% python3 -q
>>> import numpy as np
>>> np.set_printoptions(precision=2, suppress=True, linewidth=120)
>>> def tidy(a):
...     return np.round(a, 2) + 0
... 
>>> E = np.load("out17.npy")
>>> print(tidy(E))
[[-0.86  0.02 -0.07  0.5 ]
 [-0.39 -0.42 -0.4  -0.71]
 [-0.08  0.86 -0.44 -0.23]
 [ 0.31 -0.27 -0.8   0.43]]
>>> rng = np.random.default_rng(385450)
>>> B = E + rng.integers(-2, 3, (4, 1)) @ rng.integers(-2, 3, (1, 4))
>>> print(tidy(B))
[[ 1.14  2.02 -2.07 -3.5 ]
 [-0.39 -0.42 -0.4  -0.71]
 [ 1.92  2.86 -2.44 -4.23]
 [-1.69 -2.27  1.2   4.43]]
>>> print(np.abs(B - E).sum(axis=1))
[10.  0. 10. 10.]
>>> def softmax(z):
...     e = np.exp(z - z.max(axis=-1, keepdims=True))
...     return e / e.sum(axis=-1, keepdims=True)
... 
>>> print(tidy(softmax(B[0])))
[0.29 0.7  0.01 0.  ]
>>> S = B @ B.T / np.sqrt(4)
>>> print(tidy(softmax(S + np.triu(np.full(S.shape, -np.inf), 1))))
[[1.   0.   0.   0.  ]
 [0.62 0.38 0.   0.  ]
 [0.02 0.   0.98 0.  ]
 [0.   0.   0.   1.  ]]
>>> print(tidy(softmax(S)[0] @ B))
[ 1.88  2.82 -2.42 -4.19]
>>> print(softmax(S).round(6).argmax(axis=1))
[2 0 2 3]
>>> print(tidy(softmax(S)))
[[0.05 0.   0.95 0.  ]
 [0.37 0.22 0.37 0.05]
 [0.02 0.   0.98 0.  ]
 [0.   0.   0.   1.  ]]
>>> K = np.load("data.npy")
>>> print(tidy(K))
[[ -3.97   5.93 -19.82 -17.83   7.86  21.77]
 [ -1.38   1.42  -6.74  -5.57  -0.48   5.81]
 [ -0.91   0.91  -4.6   -3.65  -1.08   3.61]
 [ -0.83   0.84  -4.23  -3.32  -1.14   3.25]
 [ -0.28   0.4   -1.76  -1.23  -1.04   1.1 ]
 [ -0.07   0.21  -0.68  -0.42  -0.56   0.37]
 [ -0.05   0.18  -0.55  -0.33  -0.47   0.29]
 [ -0.02   0.13  -0.34  -0.19  -0.31   0.17]
 [  0.    -0.04   0.07   0.03   0.07  -0.03]
 [ -0.04  -0.26   0.34   0.13   0.36  -0.18]
 [ -0.15  -0.59   0.53   0.15   0.51  -0.35]
 [ -0.22  -0.79   0.6    0.13   0.51  -0.45]
 [ -0.33  -1.08   0.68   0.11   0.44  -0.62]
 [ -0.37  -1.22   0.7    0.09   0.39  -0.7 ]
 [ -0.84  -2.53   0.92   0.01  -0.55  -1.62]
 [ -1.17  -3.51   1.09   0.01  -1.53  -2.44]
 [ -3.99 -13.95   3.98   1.98 -15.92 -13.93]]
>>> Z = K[[4, 0]].astype(float)
>>> for _ in range(4):
...     lab = np.linalg.norm(K[:, None] - Z, axis=-1).argmin(axis=1)
...     Z = np.array([K[lab == j].mean(axis=0) for j in range(2)])
... 
>>> print(lab)
[1 0 0 0 0 0 0 0 0 0 0 0 0 0 0 0 0]
>>> print(np.abs(Z[1] - Z[0]).argmax())
5
>>> print(np.bincount(lab))
[16  1]
>>> B = np.linalg.inv(E)
>>> print((np.abs(B) > 1e-9).astype(int))
[[1 1 1 1]
 [1 1 1 1]
 [1 1 1 1]
 [1 1 1 1]]
>>> print(tidy(np.linalg.slogdet(E)[0]))
-1.0
>>> print(tidy(np.linalg.det(E) * B))
[[ 0.86  0.39  0.08 -0.31]
 [-0.02  0.42 -0.86  0.27]
 [ 0.07  0.4   0.44  0.8 ]
 [-0.5   0.71  0.23 -0.43]]
>>> print(tidy(E @ B))
[[1. 0. 0. 0.]
 [0. 1. 0. 0.]
 [0. 0. 1. 0.]
 [0. 0. 0. 1.]]
>>> print(tidy(B))
[[-0.86 -0.39 -0.08  0.31]
 [ 0.02 -0.42  0.86 -0.27]
 [-0.07 -0.4  -0.44 -0.8 ]
 [ 0.5  -0.71 -0.23  0.43]]
>>> print(tidy(np.linalg.inv(B)))
[[-0.86  0.02 -0.07  0.5 ]
 [-0.39 -0.42 -0.4  -0.71]
 [-0.08  0.86 -0.44 -0.23]
 [ 0.31 -0.27 -0.8   0.43]]
>>> print(np.allclose(B, E.T))
True
>>> cen = K - K.mean(axis=0)
>>> evecs = np.linalg.svd(cen)[2][:3]
>>> B = cen - cen @ evecs.T @ evecs
>>> print(tidy(np.linalg.norm(B) / np.linalg.norm(cen)))
0.0
>>> print(np.linalg.norm(B, axis=1).round(6).argmax())
0
>>> print(tidy(B.std(axis=0)))
[0. 0. 0. 0. 0. 0.]
>>> rank = np.linalg.matrix_rank(K)
>>> print(rank)
3
>>> N = np.linalg.svd(K)[2][rank:].T
>>> print([int(np.linalg.matrix_rank(K[:, :j + 1])) for j in range(6)])
[1, 2, 3, 3, 3, 3]
>>> print([int(np.linalg.matrix_rank(np.delete(K, i, axis=0))) for i in range(17)])
[3, 3, 3, 3, 3, 3, 3, 3, 3, 3, 3, 3, 3, 3, 3, 3, 3]
>>> print(np.allclose(K @ N, 0))
True
>>> print(N.shape)
(6, 3)
>>> print(tidy(N @ N.T))
[[ 0.83 -0.31 -0.08 -0.19  0.02  0.  ]
 [-0.31  0.27  0.09 -0.2   0.03 -0.23]
 [-0.08  0.09  0.56 -0.32 -0.21  0.29]
 [-0.19 -0.2  -0.32  0.62  0.02  0.23]
 [ 0.02  0.03 -0.21  0.02  0.11 -0.22]
 [ 0.   -0.23  0.29  0.23 -0.22  0.6 ]]
>>> print(tidy(np.trace(np.linalg.pinv(K) @ K)))
3.0
>>> print(np.unique(K.round(6), axis=0).shape)
(17, 6)
>>> data = np.load("block2.npy")
>>> print(tidy(data))
[[ -4.98   1.81  32.31 -11.33   3.98 -35.  ]
 [ -4.97   1.8   32.22 -11.3    3.98 -34.92]
 [ -4.97   1.8   32.21 -11.3    3.98 -34.91]
 [ -3.9    1.48  24.51  -8.72   3.89 -27.84]
 [ -3.81   1.45  23.86  -8.51   3.88 -27.24]
 [ -2.95   1.1   18.02  -6.64   3.74 -21.79]
 [ -2.55   0.91  15.44  -5.83   3.65 -19.35]
 [ -1.83   0.52  10.88  -4.44   3.42 -14.95]
 [ -1.43   0.28   8.51  -3.74   3.25 -12.59]
 [ -1.03   0.02   6.2   -3.06   3.02 -10.21]
 [  0.12  -0.42  -0.18  -0.5    0.7   -1.01]
 [  0.05  -0.14  -0.09  -0.15   0.2   -0.26]
 [ -1.02   2.67   1.9    2.29  -2.28   2.41]
 [ -1.49   3.89   2.58   3.32  -3.01   3.21]
 [ -1.58   4.15   2.7    3.54  -3.15   3.38]
 [ -5.54  15.46   4.3   14.3   -7.79  11.89]
 [ -8.22  23.98   2.38  23.31 -10.38  19.81]]
>>> print(np.unique(data.round(6), axis=0).shape)
(17, 6)
>>> print(np.allclose(data[:-1].T @ np.linalg.lstsq(data[:-1].T, data[-1])[0], data[-1]))
True
>>> print(tidy(data @ np.linalg.pinv(data) @ data))
[[ -4.98   1.81  32.31 -11.33   3.98 -35.  ]
 [ -4.97   1.8   32.22 -11.3    3.98 -34.92]
 [ -4.97   1.8   32.21 -11.3    3.98 -34.91]
 [ -3.9    1.48  24.51  -8.72   3.89 -27.84]
 [ -3.81   1.45  23.86  -8.51   3.88 -27.24]
 [ -2.95   1.1   18.02  -6.64   3.74 -21.79]
 [ -2.55   0.91  15.44  -5.83   3.65 -19.35]
 [ -1.83   0.52  10.88  -4.44   3.42 -14.95]
 [ -1.43   0.28   8.51  -3.74   3.25 -12.59]
 [ -1.03   0.02   6.2   -3.06   3.02 -10.21]
 [  0.12  -0.42  -0.18  -0.5    0.7   -1.01]
 [  0.05  -0.14  -0.09  -0.15   0.2   -0.26]
 [ -1.02   2.67   1.9    2.29  -2.28   2.41]
 [ -1.49   3.89   2.58   3.32  -3.01   3.21]
 [ -1.58   4.15   2.7    3.54  -3.15   3.38]
 [ -5.54  15.46   4.3   14.3   -7.79  11.89]
 [ -8.22  23.98   2.38  23.31 -10.38  19.81]]
>>> print(np.linalg.lstsq(data[:-1].T, data[-1])[2])
3
>>> print(tidy(np.trace(np.linalg.pinv(data) @ data)))
3.0
>>> Uu, sv, VT = np.linalg.svd(data)
>>> evecs = VT[:(sv > 1e-8).sum()]
>>> x0 = data[16] + 2 * data[13] + rng.integers(2) * np.eye(6)[0]
>>> print(tidy(x0))
[-10.19  31.76   7.53  29.96 -16.4   26.23]
>>> print(tidy(np.linalg.norm(x0 - evecs.T @ evecs @ x0)))
0.95
>>> print(np.linalg.matrix_rank(np.vstack([data, x0])))
4
>>> W0 = np.loadtxt("a.csv", delimiter=",")
>>> print(W0)
[[ -5.79  -8.3    3.03  -7.15  -7.75]
 [ -9.27  -8.05   0.05 -13.46 -16.42]
 [ -3.83  -3.24   3.43  -9.31 -10.69]
 [ -2.47  -2.     2.45  -8.02  -9.51]
 [ -5.57  -6.64   5.4   -9.75 -10.62]
 [ -3.94  -5.21  10.82 -11.72 -12.49]
 [ -0.57   0.64  10.23 -11.5  -12.68]
 [ 23.34  16.    19.31  14.27  20.43]
 [  7.91   6.71   7.05  -0.67  -0.36]
 [ -4.92  -4.29   3.18 -11.32 -13.62]
 [ -1.59   0.46   6.31 -12.04 -14.33]
 [  5.59   6.25  14.79  -9.    -9.42]
 [ -2.71  -2.06   8.14 -11.27 -12.5 ]
 [ -0.85  -2.09   6.77  -7.21  -7.83]
 [ -1.81  -3.45   9.9   -8.38  -8.34]
 [ -3.36  -1.71   4.07 -11.02 -13.01]
 [  4.36   4.78   8.97  -5.32  -5.26]
 [ -2.2   -2.06  13.56 -13.3  -14.15]
 [ -2.81  -6.6    7.35  -5.11  -4.41]
 [  5.73   1.86  13.03  -1.41   0.5 ]
 [  0.14   0.15  10.82  -9.94 -10.65]]
>>> x0 = np.array([-1, 4, -4, 2, 4])
>>> target = W0 @ x0
>>> print(tidy(np.linalg.lstsq(W0, target)[0]))
[-1.  4. -4.  2.  4.]
>>> print(tidy(np.linalg.pinv(W0) @ W0))
[[1. 0. 0. 0. 0.]
 [0. 1. 0. 0. 0.]
 [0. 0. 1. 0. 0.]
 [0. 0. 0. 1. 0.]
 [0. 0. 0. 0. 1.]]
>>> target = target + 0.3 * rng.normal(size=21)
>>> print(tidy(target))
[ -84.8  -115.97  -84.36  -69.5  -104.43 -133.52 -111.91   73.39  -11.73 -102.27 -103.09  -95.51 -110.5   -79.43
 -102.44  -94.33  -52.89 -142.88  -80.58  -51.09 -104.95]
>>> coef, *_ = np.linalg.lstsq(W0, target)
>>> print(coef.round())
[-1.  4. -4.  3.  3.]
>>> print(tidy(coef))
[-1.05  3.91 -3.76  3.44  2.9 ]
>>> lab = W0[:, 2] > np.median(W0[:, 2])
>>> u = W0[lab].mean(axis=0) - W0[~lab].mean(axis=0)
>>> print(tidy(u))
[5.75 4.94 7.49 1.88 3.41]
>>> cen = W0 - W0.mean(axis=0)
>>> evecs = np.linalg.svd(cen)[2][:4]
>>> B = cen - cen @ evecs.T @ evecs
>>> print(tidy(np.linalg.norm(B) / np.linalg.norm(cen)))
0.0
>>> print(tidy((cen @ evecs.T).std(axis=0)))
[12.89  4.36  2.71  0.18]
>>> Z = W0[[11, 19]].astype(float)
>>> for _ in range(4):
...     lab = np.linalg.norm(W0[:, None] - Z, axis=-1).argmin(axis=1)
...     Z = np.array([W0[lab == j].mean(axis=0) for j in range(2)])
... 
>>> print(lab)
[0 0 0 0 0 0 0 1 1 0 0 0 0 0 0 0 0 0 0 1 0]
>>> print(tidy(Z[1] - Z[0]))
[14.64 10.6   5.95 13.78 17.62]
>>> print(np.bincount(lab))
[18  3]
>>> print(np.abs(Z[1] - Z[0]).argmax())
4
>>> u = np.array([-1, -6, -5, 0, -3])
>>> X = np.array([np.roll(u, i) for i in range(5)])
>>> print(X)
[[-1 -6 -5  0 -3]
 [-3 -1 -6 -5  0]
 [ 0 -3 -1 -6 -5]
 [-5  0 -3 -1 -6]
 [-6 -5  0 -3 -1]]
>>> print(tidy(np.linalg.eigvals(X).sum().real))
-5.0
>>> print(tidy(np.linalg.det(X[::-1])))
-15825.0
>>> print(tidy(np.linalg.det(X.T)))
-15825.0
>>> print(np.einsum("ii->", X))
-5
>>> O, evecs = np.linalg.qr(X[:, :2])[0], np.linalg.qr(X[:, 2:])[0]
>>> sv = np.linalg.svd(O.T @ evecs, compute_uv=False)
>>> print(tidy(np.degrees(np.arccos(sv.clip(0, 1)))))
[42.67 88.24]
>>> print(tidy(np.linalg.norm(O @ O.T - evecs @ evecs.T, 2)))
1.0
>>> print(tidy(sv))
[0.74 0.03]
>>> u, r1 = E[1], E[0]
>>> print(tidy(u @ r1))
0.0
>>> print(tidy(u @ u))
1.0
>>> p = (u @ r1) / (u @ u) * u
>>> print(tidy(np.linalg.norm(u + r1) ** 2 + np.linalg.norm(u - r1) ** 2))
4.0
>>> print(tidy(r1 - p))
[-0.86  0.02 -0.07  0.5 ]
>>> print(np.linalg.matrix_rank(np.outer(u, r1)))
1
>>> print(tidy(np.outer(u, r1)))
[[ 0.34 -0.01  0.03 -0.2 ]
 [ 0.37 -0.01  0.03 -0.21]
 [ 0.34 -0.01  0.03 -0.2 ]
 [ 0.61 -0.01  0.05 -0.36]]
>>> print((r1 - p) @ u)
0.0
>>> print(tidy(p))
[0. 0. 0. 0.]
>>> W = np.array([[5, 0, 4, 3, 3, 4],
...     [2, 0, 0, 2, 2, 5],
...     [1, 4, 1, 3, 1, 5],
...     [1, 1, 5, 5, 1, 5],
...     [1, 1, 3, 5, 3, 3]])
>>> coef = np.array([0, -2, -2, 3, 2, -2])
>>> hid = np.maximum(X @ W + coef, 0)
>>> print((hid > 0).mean(axis=0))
[0. 0. 0. 0. 0. 0.]
>>> Z = np.array([[2, 2], [2, 3], [3, 1], [0, 3], [2, 1], [0, 3]])
>>> print((hid @ Z).round(6).argmax(axis=1))
[0 0 0 0 0]
>>> lab = rng.permutation(5)
>>> B = X[:, lab] * rng.choice([-1, 1], 5)
>>> print(B)
[[ 0 -5  3  1  6]
 [ 5 -6  0  3  1]
 [ 6 -1  5  0  3]
 [ 1 -3  6  5  0]
 [ 3  0  1  6  5]]
>>> Uu, _, VT = np.linalg.svd(X.T @ B)
>>> print(lab)
[3 2 4 0 1]
>>> m1 = np.load("x.npy")
>>> print(m1)
[[4 5 5 2 5]
 [2 3 3 0 3]
 [5 6 6 3 6]
 [4 5 5 2 5]]
>>> print(tidy(softmax(m1[0] + -1)))
[0.11 0.29 0.29 0.01 0.29]
>>> S = m1 @ m1.T / np.sqrt(5)
>>> print(tidy(softmax(S)))
[[0.   0.   1.   0.  ]
 [0.01 0.   0.99 0.01]
 [0.   0.   1.   0.  ]
 [0.   0.   1.   0.  ]]
>>> print(tidy(softmax(S)[0] @ m1))
[5. 6. 6. 3. 6.]
>>> cen = W0 - W0.mean(axis=0)
>>> Uu, sv, VT = np.linalg.svd(cen, full_matrices=False)
>>> print(tidy(sv))
[59.08 19.99 12.42  0.82  0.01]
>>> print(tidy(np.abs(VT[-1])))
[0.35 0.18 0.18 0.77 0.47]
>>> lab = data[:, 3] > np.median(data[:, 3])
>>> u = data[lab].mean(axis=0) - data[~lab].mean(axis=0)
>>> print(np.argsort(-np.abs(u).round(6), kind="stable"))
[5 2 3 4 1 0]
>>> print((((data - data.mean(axis=0)) @ u > 0) == lab).mean())
1.0
>>> print(lab.astype(int))
[0 0 0 0 0 0 0 0 0 1 1 1 1 1 1 1 1]
